$ ipython --no-banner

In [1]: import numpy as np

In [2]: from numpy import linalg as LA

In [3]: np.set_printoptions(suppress=True, linewidth=200)

In [4]: X = np.array([[1, 0, 0, 0], [1, 2, 0, 0], [1, 0, 2, 0], [2, 2, 3, 3]])

In [5]: X
Out[5]: 
array([[1, 0, 0, 0],
       [1, 2, 0, 0],
       [1, 0, 2, 0],
       [2, 2, 3, 3]])

In [6]: # triangular

In [7]: C2 = X.T @ X

In [8]: np.round(LA.svd(X, compute_uv=False) ** 2, 2)
Out[8]: array([30.33,  4.09,  2.  ,  0.58])

In [9]: print(np.round(LA.eigvalsh(C2)[::-1], 2))
[30.33  4.09  2.    0.58]

In [10]: print(np.diag(C2))
[ 7  8 13  9]

In [11]: (X @ X.T).shape
Out[11]: (4, 4)

In [12]: other = X / np.sqrt((X ** 2).mean(axis=1, keepdims=True))

In [13]: np.round(LA.norm(other, axis=1), 2)
Out[13]: array([2., 2., 2., 2.])

In [14]: vals, vecs = LA.eig(X)

In [15]: X @ vecs[:, 0] - vals[0] * vecs[:, 0]
Out[15]: array([0., 0., 0., 0.])

In [16]: np.prod(vals)
Out[16]: np.float64(12.0)

In [17]: print(vals)
[3. 2. 2. 1.]

In [18]: F = np.load("w.npy")

In [19]: F.round(2)
Out[19]: 
array([[-0.13, -0.56,  0.34, -0.74],
       [ 0.96, -0.14,  0.22,  0.04],
       [ 0.19,  0.65, -0.31, -0.67],
       [ 0.13, -0.49, -0.86, -0.05]])

In [20]: other = np.array([[-3, -4, 0], [2, -1, -5], [4, 4, 4], [4, -5, -5]])

In [21]: np.round(np.einsum("ik,kj->ji", F, other), 2)
Out[21]: 
array([[-2.34, -2.12, -3.18, -4.99],
       [ 6.16, -3.03,  0.66, -3.22],
       [ 7.88,  1.38, -1.17, -0.73]])

In [22]: np.round(np.einsum("ij->j", F), 2)
Out[22]: array([ 1.16, -0.54, -0.6 , -1.42])

In [23]: O, vecs = LA.qr(F[:, :3])[0], LA.qr(F[:, 3:])[0]

In [24]: sig = LA.svd(O.T @ vecs, compute_uv=False)

In [25]: np.round(np.degrees(np.arccos(sig.clip(0, 1))), 2)
Out[25]: array([90.])

In [26]: O = F.astype(float).copy()

In [27]: for j in range(4):
    ...:     O[:, j] -= O[:, :j] @ (O[:, :j].T @ O[:, j])
    ...:     O[:, j] /= LA.norm(O[:, j])
    ...: 

In [28]: np.round(O.T @ F, 2) + 0
Out[28]: 
array([[1., 0., 0., 0.],
       [0., 1., 0., 0.],
       [0., 0., 1., 0.],
       [0., 0., 0., 1.]])

In [29]: print(O.round(2))
[[-0.13 -0.56  0.34 -0.74]
 [ 0.96 -0.14  0.22  0.04]
 [ 0.19  0.65 -0.31 -0.67]
 [ 0.13 -0.49 -0.86 -0.05]]

In [30]: def softmax(z):
    ...:     e = np.exp(z - z.max(axis=-1, keepdims=True))
    ...:     return e / e.sum(axis=-1, keepdims=True)
    ...: 

In [31]: np.round(softmax(F[0] + -3), 2)
Out[31]: array([0.26, 0.17, 0.42, 0.14])

In [32]: np.round(softmax(10 * F[0]), 2) + 0
Out[32]: array([0.01, 0.  , 0.99, 0.  ])

In [33]: print(np.round(softmax(F).sum(axis=1), 2))
[1. 1. 1. 1.]

In [34]: att = F @ F.T / np.sqrt(4)

In [35]: np.round(softmax(att), 2)
Out[35]: 
array([[0.35, 0.22, 0.22, 0.22],
       [0.22, 0.35, 0.22, 0.22],
       [0.22, 0.22, 0.35, 0.22],
       [0.22, 0.22, 0.22, 0.35]])

In [36]: np.round(softmax(att + np.triu(np.full(att.shape, -np.inf), 1)), 2)
Out[36]: 
array([[1.  , 0.  , 0.  , 0.  ],
       [0.38, 0.62, 0.  , 0.  ],
       [0.27, 0.27, 0.45, 0.  ],
       [0.22, 0.22, 0.22, 0.35]])

In [37]: print(softmax(att).round(6).argmax(axis=1))
[0 1 2 3]

In [38]: np.round(softmax(att)[0] @ F, 2)
Out[38]: array([ 0.23, -0.19, -0.08, -0.41])

In [39]: mat = np.loadtxt("layer12.csv", delimiter=",")

In [40]: mat
Out[40]: 
array([[ 4.83,  4.47, -7.53],
       [ 0.39, -6.95, -7.18],
       [-9.69, -1.32, -2.11],
       [-7.57,  5.55, -3.46],
       [ 7.05,  1.71,  6.88],
       [ 8.7 ,  1.96,  4.52],
       [-2.58, -6.1 ,  7.49],
       [ 7.35,  5.46,  4.02],
       [-7.81,  2.9 ,  5.53],
       [-6.09, -3.86, -6.93],
       [-0.99,  2.1 ,  9.73],
       [ 3.66, -5.87, -7.22],
       [ 9.62, -2.23, -1.6 ],
       [-6.03,  2.55, -7.56],
       [-5.66,  1.91,  8.02],
       [-4.63,  1.81, -8.68],
       [-5.72, -3.04, -7.62],
       [-1.1 , -5.93,  7.98],
       [ 3.61,  0.7 ,  9.3 ],
       [ 7.72, -6.22, -1.32],
       [ 4.72,  5.43, -6.94],
       [ 6.51, -3.32,  6.83],
       [ 3.21, -8.56, -4.05]])

In [41]: hat = mat @ LA.solve(mat.T @ mat, mat.T)

In [42]: np.round(np.diag(hat), 2)
Out[42]: array([0.16, 0.15, 0.12, 0.13, 0.1 , 0.11, 0.17, 0.15, 0.13, 0.11, 0.11, 0.14, 0.13, 0.1 , 0.12, 0.1 , 0.1 , 0.16, 0.09, 0.15, 0.17, 0.11, 0.18])

In [43]: O, vecs = LA.qr(mat[:, :1])[0], LA.qr(mat[:, 1:])[0]

In [44]: sig = LA.svd(O.T @ vecs, compute_uv=False)

In [45]: np.round(np.degrees(np.arccos(sig.clip(0, 1))), 2)
Out[45]: array([79.18])

In [46]: np.round(LA.norm(O @ O.T - vecs @ vecs.T, 2), 2)
Out[46]: np.float64(1.0)

In [47]: sig.round(2)
Out[47]: array([0.19])

In [48]: (sig > 0.9).sum()
Out[48]: np.int64(0)

In [49]: Xs = mat - mat.mean(axis=0)

In [50]: vecs = LA.svd(Xs)[2][:2]

In [51]: other = Xs - Xs @ vecs.T @ vecs

In [52]: np.round(LA.norm(other) / LA.norm(Xs), 2)
Out[52]: np.float64(0.43)

In [53]: print(np.round(other.std(axis=0), 2))
[0.64 4.23 0.53]

In [54]: np.round(np.diag(vecs.T @ vecs), 2)
Out[54]: array([0.98, 0.04, 0.99])

In [55]: other = np.c_[mat[:, :1] @ np.array([[-1]]), np.array([8, 1, 1, 4, 3, 0, 4, 5, 5, 8, 8, 4, 6, 5, 9, 7, 8, 9, 2, 7, 5, 7, 7])]

In [56]: other
Out[56]: 
array([[-4.83,  8.  ],
       [-0.39,  1.  ],
       [ 9.69,  1.  ],
       [ 7.57,  4.  ],
       [-7.05,  3.  ],
       [-8.7 ,  0.  ],
       [ 2.58,  4.  ],
       [-7.35,  5.  ],
       [ 7.81,  5.  ],
       [ 6.09,  8.  ],
       [ 0.99,  8.  ],
       [-3.66,  4.  ],
       [-9.62,  6.  ],
       [ 6.03,  5.  ],
       [ 5.66,  9.  ],
       [ 4.63,  7.  ],
       [ 5.72,  8.  ],
       [ 1.1 ,  9.  ],
       [-3.61,  2.  ],
       [-7.72,  7.  ],
       [-4.72,  5.  ],
       [-6.51,  7.  ],
       [-3.21,  7.  ]])

In [57]: np.round(LA.norm(LA.qr(mat)[0].T @ other, axis=0) ** 2 / ((other ** 2).sum(axis=0) + 1e-12), 2)
Out[57]: array([1.  , 0.03])

In [58]: np.round(LA.norm(other - mat @ LA.lstsq(mat, other)[0], axis=0), 2) + 0
Out[58]: array([ 0.  , 28.02])

In [59]: feats = np.array([[1, 0, 0], [-1, 1, 0], [5, 2, 1]])

In [60]: Xs = mat - mat.mean(axis=0)

In [61]: U, sig, VT = LA.svd(Xs, full_matrices=False)

In [62]: LA.matrix_rank(Xs)
Out[62]: np.int64(3)

In [63]: np.round(sig ** 2 / (sig ** 2).sum(), 2)
Out[63]: array([0.48, 0.33, 0.19])

In [64]: np.round(VT[0] * np.sign(VT[0, np.abs(VT[0]).argmax()]), 2)
Out[64]: array([0.49, 0.03, 0.87])

In [65]: np.abs(U[:, 0]).argmax()
Out[65]: np.int64(15)

In [66]: print((np.sign(U[:, 0]) == np.sign(U[0, 0])).astype(int))
[1 1 1 1 0 0 0 0 0 1 0 1 0 1 0 1 1 0 0 0 1 0 1]

In [67]: print(sig.round(2))
[33.13 27.54 20.68]

In [68]: f = np.array([-2, -2, 3])

In [69]: other = feats + np.outer(f, np.eye(3)[0])

In [70]: LA.matrix_rank(LA.inv(other) - LA.inv(feats), tol=1e-8)
Out[70]: np.int64(1)

In [71]: round(float(LA.det(other) / LA.det(feats)), 2), round(float(1 + LA.solve(feats, f)[0]), 2)
Out[71]: (-1.0, -1.0)

In [72]: print(np.prod(np.diag(feats)), round(float(LA.det(feats)), 2))
1 1.0

In [73]: [int(LA.matrix_rank(LA.matrix_power(feats, p))) for p in range(1, 4)]
Out[73]: [3, 3, 3]

In [74]: feats @ feats
Out[74]: 
array([[ 1,  0,  0],
       [-2,  1,  0],
       [ 8,  4,  1]])

In [75]: vec = np.array([1, 1, 3])

In [76]: h1 = np.maximum(feats @ vec, 0)

In [77]: h1
Out[77]: array([ 1,  0, 10])

In [78]: np.maximum(feats @ (3 * vec), 0)
Out[78]: array([ 3,  0, 30])

In [79]: np.flatnonzero(h1 > 1e-9)
Out[79]: array([0, 2])

In [80]: np.round(np.tanh(feats @ vec), 2)
Out[80]: array([0.76, 0.  , 1.  ])

In [81]: np.maximum(feats @ vec, 0) - np.maximum(-feats @ vec, 0)
Out[81]: array([ 1,  0, 10])

In [82]: np.round(np.abs(LA.svd(feats)[2][-1]), 2)
Out[82]: array([0.13, 0.16, 0.98])

In [83]: print(LA.matrix_rank(feats, rtol=0.1))
2

In [84]: LA.cond(feats) > 100
Out[84]: np.False_

In [85]: round(np.log10(LA.cond(feats)))
Out[85]: 2

In [86]: M = np.loadtxt("test14.csv", delimiter=",")

In [87]: M
Out[87]: 
array([[4., 0.],
       [0., 4.]])

In [88]: # triangular: eigenvalues sit on the diagonal

In [89]: vec = np.array([-1, 1])

In [90]: rhs = M @ vec

In [91]: rhs
Out[91]: array([-4.,  4.])

In [92]: np.round(LA.solve(M, M[:, 0]), 2)
Out[92]: array([1., 0.])

In [93]: np.round(LA.solve(M, 3 * rhs), 2)
Out[93]: array([-3.,  3.])

In [94]: np.round(LA.solve(M, rhs), 2)
Out[94]: array([-1.,  1.])

In [95]: np.round(LA.solve(M.T, M[1]), 2)
Out[95]: array([0., 1.])

In [96]: np.round(LA.solve(M, rhs + M[:, 1]), 2)
Out[96]: array([-1.,  2.])
